$ python3 -q
>>> import numpy as np
>>> np.set_printoptions(precision=4, suppress=True, linewidth=120, floatmode="fixed")
>>> A = np.array([[-1, -5], [2, 10]])
>>> left, sv, vt = np.linalg.svd(A)
>>> vecs = vt[:(sv > 1e-8).sum()]
>>> rng = np.random.default_rng(661873)
>>> vec = A[1] + 4 * A[0] + rng.integers(2) * np.eye(2)[1]
>>> vec
array([ -2.0000, -10.0000])
>>> round(np.linalg.norm(vec - vecs.T @ vecs @ vec), 4)
np.float64(0.0)
>>> np.diag(vecs.T @ vecs)
array([0.0385, 0.9615])
>>> np.allclose(vecs.T @ vecs @ vec, vec)
True
>>> gram = A.T @ A
>>> np.allclose(gram, gram.T)
True
>>> np.round(np.linalg.eigvalsh(gram)[::-1], 4) + 0
array([130.0000,   0.0000])
>>> gram
array([[  5,  25],
       [ 25, 125]])
>>> np.trace(gram), (A ** 2).sum()
(np.int64(130), np.int64(130))
>>> th = np.radians(30)
>>> Rm = np.eye(2)
>>> Rm[1, 1] = Rm[0, 0] = np.cos(th)
>>> Rm[1, 0], Rm[0, 1] = -np.sin(th), np.sin(th)
>>> Rm
array([[ 0.8660,  0.5000],
       [-0.5000,  0.8660]])
>>> out = A @ Rm.T
>>> np.allclose(np.linalg.norm(A, axis=1), np.linalg.norm(out, axis=1))
True
>>> np.allclose(A @ A.T, out @ out.T)
True
>>> np.round(np.linalg.svd(A, compute_uv=False), 4) + 0, np.round(np.linalg.svd(out, compute_uv=False), 4) + 0
(array([11.4018,  0.0000]), array([11.4018,  0.0000]))
>>> np.round(np.linalg.det(Rm), 4), np.round(np.trace(Rm), 4)
(np.float64(1.0), np.float64(1.7321))
>>> out
array([[-3.3660, -3.8301],
       [ 6.7321,  7.6603]])
>>> left, sv, vt = np.linalg.svd(A)
>>> sv.round(4) + 0
array([11.4018,  0.0000])
>>> out = left[:, :1] @ np.diag(sv[:1]) @ vt[:1]
>>> out
array([[-1.0000, -5.0000],
       [ 2.0000, 10.0000]])
>>> round(np.linalg.norm(A - out) / np.linalg.norm(A), 4)
np.float64(0.0)
>>> np.round(np.abs(A - out).max(), 4)
np.float64(0.0)
